$ python -q
>>> import numpy as np
>>> from numpy import linalg as LA
>>> np.set_printoptions(precision=4, suppress=True, linewidth=140)
>>> K = np.loadtxt("test7.csv", delimiter=",")
>>> K
array([[ -0.4599,  -5.2258, -19.642 ],
       [  0.35  ,  -5.7154, -20.02  ],
       [  0.0807,   0.1124,  -0.0925],
       [ -0.1019,  -0.601 ,  -4.2462]])
>>> other = np.c_[K[:, :2] @ np.array([[2, 1], [0, 3]]), np.array([-2, 1, -1, 2])]
>>> other
array([[ -0.9198, -16.1373,  -2.    ],
       [  0.7   , -16.7962,   1.    ],
       [  0.1614,   0.4179,  -1.    ],
       [ -0.2038,  -1.9049,   2.    ]])
>>> LA.matrix_rank(np.c_[K, other])
np.int64(4)
>>> LA.norm(LA.qr(K)[0].T @ other, axis=0) ** 2 / ((other ** 2).sum(axis=0) + 1e-12)
array([1.    , 1.    , 0.6118])
>>> round(np.log10(LA.cond(K)))
2
>>> F = np.array([[-15, -10, 5], [-15, -10, 5], [-3, -2, 1], [3, 2, -1]])
>>> left, s, Vt = LA.svd(F)
>>> s.round(4) + 0
array([26.9815,  0.    ,  0.    ])
>>> other = left[:, :1] @ np.diag(s[:1]) @ Vt[:1]
>>> round(LA.norm(F - other, 2), 4), np.round(s[1], 4)
(np.float64(0.0), np.float64(0.0))
>>> LA.matrix_rank(F, rtol=0.05)
np.int64(1)
>>> round(float(LA.norm(F - other) / LA.norm(F)), 4)
0.0
>>> LA.matrix_rank(other)
np.int64(1)
>>> P = K @ LA.solve(K.T @ K, K.T)
>>> np.diag(P)
array([0.9744, 0.9909, 0.1318, 0.9029])
>>> np.round((np.eye(4) - P) @ K, 4) + 0
array([[0., 0., 0.],
       [0., 0., 0.],
       [0., 0., 0.],
       [0., 0., 0.]])
>>> P
array([[ 0.9744,  0.0152, -0.1491,  0.0499],
       [ 0.0152,  0.9909,  0.0888, -0.0297],
       [-0.1491,  0.0888,  0.1318,  0.2903],
       [ 0.0499, -0.0297,  0.2903,  0.9029]])
>>> np.round(LA.eigvalsh(P), 4) + 0
array([0., 1., 1., 1.])
>>> left, s, Vt = LA.svd(P)
>>> evecs = Vt[:(s > 1e-8).sum()]
>>> rng = np.random.default_rng(85139)
>>> x0 = P[3] + 4 * P[0] + rng.integers(2) * np.eye(4)[2]
>>> x0
array([3.9474, 0.0313, 0.6938, 1.1024])
>>> evecs.T @ evecs
array([[ 0.9744,  0.0152, -0.1491,  0.0499],
       [ 0.0152,  0.9909,  0.0888, -0.0297],
       [-0.1491,  0.0888,  0.1318,  0.2903],
       [ 0.0499, -0.0297,  0.2903,  0.9029]])
>>> LA.matrix_rank(np.vstack([P, x0]))
np.int64(4)
>>> np.round(LA.norm(x0 - evecs.T @ evecs @ x0), 4)
np.float64(0.9318)
>>> np.allclose(F[:-1].T @ LA.lstsq(F[:-1].T, F[-1])[0], F[-1])
True
>>> LA.lstsq(F[:-1].T, F[-1])[2]
np.int32(1)
>>> np.unique(F.round(6), axis=0).shape
(3, 3)
>>> F @ LA.pinv(F) @ F
array([[-15., -10.,   5.],
       [-15., -10.,   5.],
       [ -3.,  -2.,   1.],
       [  3.,   2.,  -1.]])
>>> np.round(np.trace(LA.pinv(F) @ F), 4)
np.float64(1.0)
>>> np.abs(np.diag(LA.qr(F)[1])) > 1e-9
array([ True, False, False])
>>> data = np.load("w.npy")
>>> data
array([[-3,  2,  0,  0,  0,  0],
       [ 2, -2,  0,  0,  0,  0],
       [-2,  3,  0,  0,  0,  0],
       [ 0,  0, -3,  2,  0,  0],
       [ 0,  0,  2, -2,  0,  0],
       [ 0,  0, -2,  3,  0,  0],
       [ 0,  0,  0,  0, -3,  2],
       [ 0,  0,  0,  0,  2, -2],
       [ 0,  0,  0,  0, -2,  3]])
>>> other = np.c_[data[:, :2] @ np.array([[1, -3], [0, -2]]), np.array([0, 4, 6, 7, 3, 0, 5, 1, 3])]
>>> other
array([[-3,  5,  0],
       [ 2, -2,  4],
       [-2,  0,  6],
       [ 0,  0,  7],
       [ 0,  0,  3],
       [ 0,  0,  0],
       [ 0,  0,  5],
       [ 0,  0,  1],
       [ 0,  0,  3]])
>>> np.round(LA.norm(other - data @ LA.lstsq(data, other)[0], axis=0), 4) + 0
array([0.    , 0.    , 8.3594])
>>> LA.matrix_rank(np.c_[data, other])
np.int64(7)
>>> arr = np.loadtxt("sample13.csv", delimiter=",")
>>> arr
array([[ 4.6661, -2.1345, -7.4341],
       [ 3.3641, -3.192 , -6.5852],
       [ 7.9955, -7.4338, -6.2098],
       [ 3.9731, -1.2061, -5.3759],
       [ 8.0622, -6.1814, -7.7445],
       [ 7.9852, -3.9048, -6.52  ],
       [ 4.882 , -1.7439, -6.8926],
       [ 6.6064, -4.2909, -5.0816],
       [ 8.5035, -3.711 , -8.4307],
       [ 6.4565, -5.4786, -6.2662],
       [ 3.2671, -2.8726, -7.726 ],
       [ 6.8378, -4.7924, -8.3819],
       [ 6.3718, -3.7582, -7.46  ],
       [ 3.8301,  0.2619, -4.8496],
       [ 4.2502, -2.4216, -8.016 ],
       [ 8.4283, -4.7379, -5.5895],
       [ 6.6186, -6.9676, -5.737 ],
       [ 9.7545, -5.1018, -9.062 ],
       [ 8.1309, -4.1336, -7.3143],
       [ 6.4895, -5.3453, -6.3965],
       [ 6.9166, -1.1837, -7.2515],
       [ 6.0738, -3.5683, -6.0047],
       [ 5.1505, -1.3345, -6.5791],
       [ 3.59  , -1.3796, -7.0082],
       [ 7.1696, -5.2729, -8.8669],
       [ 4.1493, -2.9592, -7.7708],
       [ 3.5324, -1.0489, -8.15  ]])
>>> z = arr[:, 2] > np.median(arr[:, 2])
>>> u = arr[z].mean(axis=0) - arr[~z].mean(axis=0)
>>> np.argsort(-np.abs(u).round(6), kind="stable")
array([2, 1, 0])
>>> m1 = np.array([[0.4, -1.2, 0.1, 1.6],
...     [0.8, -2.7, 1.3, 0.5],
...     [0.0, -3.0, 0.3, -1.0],
...     [1.0, 4.8, -0.4, -0.3]])
>>> m1
array([[ 0.4, -1.2,  0.1,  1.6],
       [ 0.8, -2.7,  1.3,  0.5],
       [ 0. , -3. ,  0.3, -1. ],
       [ 1. ,  4.8, -0.4, -0.3]])
>>> # column 1 is much longer than the rest
>>> P = arr @ LA.solve(arr.T @ arr, arr.T)
>>> np.round(LA.eigvalsh(P), 4) + 0
array([0., 0., 0., 0., 0., 0., 0., 0., 0., 0., 0., 0., 0., 0., 0., 0., 0., 0., 0., 0., 0., 0., 0., 0., 1., 1., 1.])
>>> np.allclose(P @ P, P)
True
>>> P @ arr[:, 0]
array([4.6661, 3.3641, 7.9955, 3.9731, 8.0622, 7.9852, 4.882 , 6.6064, 8.5035, 6.4565, 3.2671, 6.8378, 6.3718, 3.8301, 4.2502, 8.4283,
       6.6186, 9.7545, 8.1309, 6.4895, 6.9166, 6.0738, 5.1505, 3.59  , 7.1696, 4.1493, 3.5324])
>>> E = np.triu(rng.random((4, 4)) < 0.6, 1).astype(int)
>>> E = E + E.T
>>> E
array([[0, 1, 1, 1],
       [1, 0, 1, 0],
       [1, 1, 0, 0],
       [1, 0, 0, 0]])
>>> def softmax(z):
...     e = np.exp(z - z.max(axis=-1, keepdims=True))
...     return e / e.sum(axis=-1, keepdims=True)
... 
>>> softmax(E[1] + -2)
array([0.3655, 0.1345, 0.3655, 0.1345])
>>> softmax(E).sum(axis=1)
array([1., 1., 1., 1.])
>>> softmax(E[1])
array([0.3655, 0.1345, 0.3655, 0.1345])
>>> scores = E @ E.T / np.sqrt(4)
>>> softmax(scores + np.triu(np.full(scores.shape, -np.inf), 1))
array([[1.    , 0.    , 0.    , 0.    ],
       [0.3775, 0.6225, 0.    , 0.    ],
       [0.2741, 0.2741, 0.4519, 0.    ],
       [0.1682, 0.2773, 0.2773, 0.2773]])
>>> softmax(scores)[1] @ E
array([0.7849, 0.4302, 0.5698, 0.2151])
>>> evals, evecs = LA.eigh(E)
>>> x0 = np.array([4, 1, -3, -3])
>>> round(float(x0 @ E @ x0 / (x0 @ x0)), 4), round(evals[0], 4), np.round(evals[-1], 4)
(-1.3143, np.float64(-1.4812), np.float64(2.1701))
>>> evecs * np.maximum(evals, 0) @ evecs.T
array([[0.8318, 0.6648, 0.6648, 0.4384],
       [0.6648, 0.6351, 0.6351, 0.2263],
       [0.6648, 0.6351, 0.6351, 0.2263],
       [0.4384, 0.2263, 0.2263, 0.3791]])
